$ ipython --no-banner

In [1]: import numpy as np

In [2]: np.set_printoptions(precision=2, suppress=True, linewidth=120)

In [3]: F = np.abs(np.array([[4, 7, 6, 0], [5, 4, 9, 7], [0, 9, 0, 3], [6, 7, 4, 7]])) + np.eye(4)

In [4]: F = F / F.sum(axis=1, keepdims=True)

In [5]: F
Out[5]: 
array([[0.28, 0.39, 0.33, 0.  ],
       [0.19, 0.19, 0.35, 0.27],
       [0.  , 0.69, 0.08, 0.23],
       [0.24, 0.28, 0.16, 0.32]])

In [6]: proj = np.triu(np.array([[2, 0, -4, -2], [5, -3, 5, 1], [5, -5, -1, -2], [3, 4, -4, 0]]), 1) + np.eye(4)

In [7]: A2 = proj @ F @ np.linalg.inv(proj)

In [8]: np.linalg.matrix_rank(A2)
Out[8]: np.int64(4)

In [9]: proj @ F - F @ proj
Out[9]: 
array([[-0.48, -3.33, -1.46, -0.73],
       [ 0.24,  3.74,  0.35,  2.36],
       [-0.48, -0.56, -3.78, -1.18],
       [ 0.  ,  0.  , -0.44,  0.52]])

In [10]: round(float(np.trace(A2)), 2), round(float(np.trace(F)), 2)
Out[10]: (0.87, 0.87)

In [11]: A2
Out[11]: 
array([[ -0.2 ,  -2.94,  13.6 ,  28.17],
       [  0.43,   3.93, -17.05, -35.42],
       [ -0.48,   0.13,  -2.82,  -7.15],
       [  0.24,   0.28,  -0.28,  -0.04]])

In [12]: round(float(np.linalg.det(A2)), 2)
Out[12]: -0.01

In [13]: r0 = np.array([1, -2, -2, -3])

In [14]: A2 = F + np.outer(r0, np.eye(4)[3])

In [15]: np.linalg.matrix_rank(np.linalg.inv(A2) - np.linalg.inv(F), tol=1e-8)
Out[15]: np.int64(1)

In [16]: np.linalg.matrix_power(F, 2)
Out[16]: 
array([[0.15, 0.41, 0.25, 0.18],
       [0.16, 0.43, 0.2 , 0.22],
       [0.19, 0.25, 0.28, 0.28],
       [0.2 , 0.35, 0.24, 0.21]])

In [17]: F.sum(axis=1)
Out[17]: array([1., 1., 1., 1.])

In [18]: pr = np.eye(4)[0]

In [19]: for _ in range(6):
    ...:     pr = pr @ F
    ...:     print(pr.round(2))
    ...: 
[0.28 0.39 0.33 0.  ]
[0.15 0.41 0.25 0.18]
[0.17 0.36 0.24 0.23]
[0.17 0.37 0.24 0.23]
[0.17 0.36 0.24 0.23]
[0.17 0.37 0.24 0.23]
